>>> import numpy as np
>>> np.set_printoptions(precision=2, suppress=True, linewidth=160)
>>> M = np.load("sample3.npy")
>>> M
array([[ 0.3, -1. , -2. ,  0. ,  2. ,  1. , -1. , -1. ],
       [-1. ,  2.3,  0. ,  0. , -1. ,  1. , -1. , -2. ],
       [ 1. , -2. , -0.7, -1. , -2. ,  1. ,  0. , -1. ],
       [-1. ,  0. , -2. ,  0.3,  2. ,  0. ,  1. , -2. ],
       [-2. ,  0. ,  0. ,  0. , -1.7,  1. , -1. , -1. ],
       [ 0. ,  1. ,  0. ,  2. , -1. , -1.7, -2. ,  0. ],
       [-1. ,  1. ,  2. , -1. ,  2. ,  1. ,  0.3, -2. ],
       [ 0. , -1. , -2. ,  0. ,  2. ,  1. , -1. , -0.7]])
>>> np.allclose(M, M.T)
False
>>> np.sort(np.abs(np.linalg.eigvals(M)))
array([0.3 , 0.44, 2.25, 2.59, 2.59, 3.42, 3.42, 3.9 ])
>>> (M - M.T) / 2
array([[ 0. ,  0. , -1.5,  0.5,  2. ,  0.5,  0. , -0.5],
       [ 0. ,  0. ,  1. ,  0. , -0.5,  0. , -1. , -0.5],
       [ 1.5, -1. ,  0. ,  0.5, -1. ,  0.5, -1. ,  0.5],
       [-0.5,  0. , -0.5,  0. ,  1. , -1. ,  1. , -1. ],
       [-2. ,  0.5,  1. , -1. ,  0. ,  1. , -1.5, -1.5],
       [-0.5,  0. , -0.5,  1. , -1. ,  0. , -1.5, -0.5],
       [ 0. ,  1. ,  1. , -1. ,  1.5,  1.5,  0. , -0.5],
       [ 0.5,  0.5, -0.5,  1. ,  1.5,  0.5,  0.5,  0. ]])
>>> x0 = np.array([-3, 0, -7, -3, 5, 1, -8, -3])
>>> y = M @ x0
>>> y
array([35.1, 13. , -1.1, 24.1,  9.5,  3.3,  6.6, 35.1])
>>> np.round(np.linalg.solve(M, 2 * y), 2) + 0
array([ -6.,   0., -14.,  -6.,  10.,   2., -16.,  -6.])
>>> np.round(np.linalg.solve(M, y + M[:, 7]), 2) + 0
array([-3.,  0., -7., -3.,  5.,  1., -8., -2.])
>>> np.round(np.linalg.solve(M, y), 2) + 0
array([-3.,  0., -7., -3.,  5.,  1., -8., -3.])
>>> np.round(np.linalg.solve(M.T, M[6]), 2) + 0
array([0., 0., 0., 0., 0., 0., 1., 0.])
>>> data = np.loadtxt("block16.csv", delimiter=",")
>>> data
array([[ 1.,  1., -1., -1.,  1.,  1., -1., -1.],
       [ 1.,  1.,  1.,  1.,  1.,  1.,  1.,  1.],
       [ 1., -1.,  1., -1., -1.,  1., -1.,  1.],
       [ 1., -1., -1.,  1.,  1., -1., -1.,  1.]])
>>> np.linalg.norm(data, axis=1).argmax()
np.int64(0)
>>> np.round(np.linalg.norm(data, 1), 2), round(np.linalg.norm(data, np.inf), 2)
(np.float64(4.0), np.float64(8.0))
>>> round(float(np.linalg.norm(data) ** 2 / np.linalg.norm(data, 2) ** 2), 2)
4.0
>>> np.linalg.norm(data, axis=1)
array([2.83, 2.83, 2.83, 2.83])
>>> np.round(np.linalg.norm(data[3] - data[2]), 2)
np.float64(4.0)
>>> M2 = data / np.sqrt((data ** 2).mean(axis=1, keepdims=True))
>>> np.linalg.norm(M2, axis=1)
array([2.83, 2.83, 2.83, 2.83])
>>> np.linalg.matrix_rank(data - data.mean(axis=1, keepdims=True))
np.int64(3)
>>> np.linalg.matrix_rank(M2) == np.linalg.matrix_rank(data)
np.True_
>>> M2[2]
array([ 1., -1.,  1., -1., -1.,  1., -1.,  1.])
>>> M2 = np.array([[3, 3, 1],
...     [1, 2, 3],
...     [2, 0, 0],
...     [2, 0, 0],
...     [3, 1, 1],
...     [1, 3, 1],
...     [3, 2, 3],
...     [0, 1, 1]])
>>> np.einsum("ij,ij->i", data, data)
array([8., 8., 8., 8.])
>>> np.einsum("ik,kj->ji", data, M2)
array([[ 1., 15., -3.,  1.],
       [ 6., 12.,  2., -2.],
       [ 2., 10., -4., -4.]])
>>> np.einsum("ik,kj->ij", data, M2)
array([[ 1.,  6.,  2.],
       [15., 12., 10.],
       [-3.,  2., -4.],
       [ 1., -2., -4.]])
>>> np.vstack([data, M2.T]).shape
(7, 8)
>>> W0 = np.load("data.npy")
>>> W0
array([[ 1,  0,  0,  0,  0,  0,  0,  0,  0,  0,  0],
       [ 0, -2,  0,  0,  0,  0,  0,  0,  0,  0,  0],
       [ 0,  0,  0,  0,  0,  0,  0,  0,  0,  0,  0],
       [ 0,  0,  0,  0,  0,  0,  0,  0,  0,  0,  0],
       [ 0,  0,  0,  0, -1,  0,  0,  0,  0,  0,  0],
       [ 0,  0,  0,  0,  0, -1,  0,  0,  0,  0,  0],
       [ 0,  0,  0,  0,  0,  0,  0,  0,  0,  0,  0],
       [ 0,  0,  0,  0,  0,  0,  0,  2,  0,  0,  0],
       [ 0,  0,  0,  0,  0,  0,  0,  0,  0,  0,  0],
       [ 0,  0,  0,  0,  0,  0,  0,  0,  0,  2,  0],
       [ 0,  0,  0,  0,  0,  0,  0,  0,  0,  0, -2]])
>>> # row 3 repeats row 2
>>> r0, g = M[3], M[1]
>>> r0 @ g
np.float64(2.0)
>>> p = (r0 @ g) / (r0 @ r0) * r0
>>> g - p
array([-0.86,  2.3 ,  0.28, -0.04, -1.28,  1.  , -1.14, -1.72])
>>> round(np.linalg.norm(W0, 2) / np.linalg.norm(W0), 2)
np.float64(0.46)
>>> np.linalg.cond(W0) > 100
np.True_
>>> np.argsort(-np.linalg.norm(W0, axis=0).round(6), kind="stable")[:3]
array([1, 7, 9])
>>> Uu, sigma, vt = np.linalg.svd(W0)
>>> sigma
array([2., 2., 2., 2., 1., 1., 1., 0., 0., 0., 0.])
>>> M2 = Uu[:, :7] @ np.diag(sigma[:7]) @ vt[:7]
>>> M2
array([[ 1.,  0.,  0.,  0.,  0.,  0.,  0.,  0.,  0.,  0.,  0.],
       [ 0., -2.,  0.,  0.,  0.,  0.,  0.,  0.,  0.,  0.,  0.],
       [ 0.,  0.,  0.,  0.,  0.,  0.,  0.,  0.,  0.,  0.,  0.],
       [ 0.,  0.,  0.,  0.,  0.,  0.,  0.,  0.,  0.,  0.,  0.],
       [ 0.,  0.,  0.,  0., -1.,  0.,  0.,  0.,  0.,  0.,  0.],
       [ 0.,  0.,  0.,  0.,  0., -1.,  0.,  0.,  0.,  0.,  0.],
       [ 0.,  0.,  0.,  0.,  0.,  0.,  0.,  0.,  0.,  0.,  0.],
       [ 0.,  0.,  0.,  0.,  0.,  0.,  0.,  2.,  0.,  0.,  0.],
       [ 0.,  0.,  0.,  0.,  0.,  0.,  0.,  0.,  0.,  0.,  0.],
       [ 0.,  0.,  0.,  0.,  0.,  0.,  0.,  0.,  0.,  2.,  0.],
       [ 0.,  0.,  0.,  0.,  0.,  0.,  0.,  0.,  0.,  0., -2.]])
>>> round(np.linalg.norm(W0 - M2) / np.linalg.norm(W0), 2)
np.float64(0.0)
>>> r0 = np.array([0, 1, 2, -2])
>>> arr = np.array([np.roll(r0, i) for i in range(4)])
>>> arr
array([[ 0,  1,  2, -2],
       [-2,  0,  1,  2],
       [ 2, -2,  0,  1],
       [ 1,  2, -2,  0]])
>>> q, R = np.linalg.qr(arr)
>>> q
array([[ 0.  , -0.34,  0.94, -0.09],
       [ 0.67,  0.15, -0.02, -0.73],
       [-0.67,  0.53,  0.15, -0.5 ],
       [-0.33, -0.76, -0.32, -0.46]])
>>> np.abs(np.diag(R))
array([3.  , 2.92, 2.5 , 1.78])
>>> np.trace(q @ q.T)
np.float64(4.0)
>>> np.round(q.T @ q, 2) + 0
array([[1., 0., 0., 0.],
       [0., 1., 0., 0.],
       [0., 0., 1., 0.],
       [0., 0., 0., 1.]])
>>> np.allclose(R.T @ R, arr.T @ arr)
True
>>> abs(R[0, 0]), round(float(np.linalg.norm(arr[:, 0])), 2)
(np.float64(3.0), 3.0)
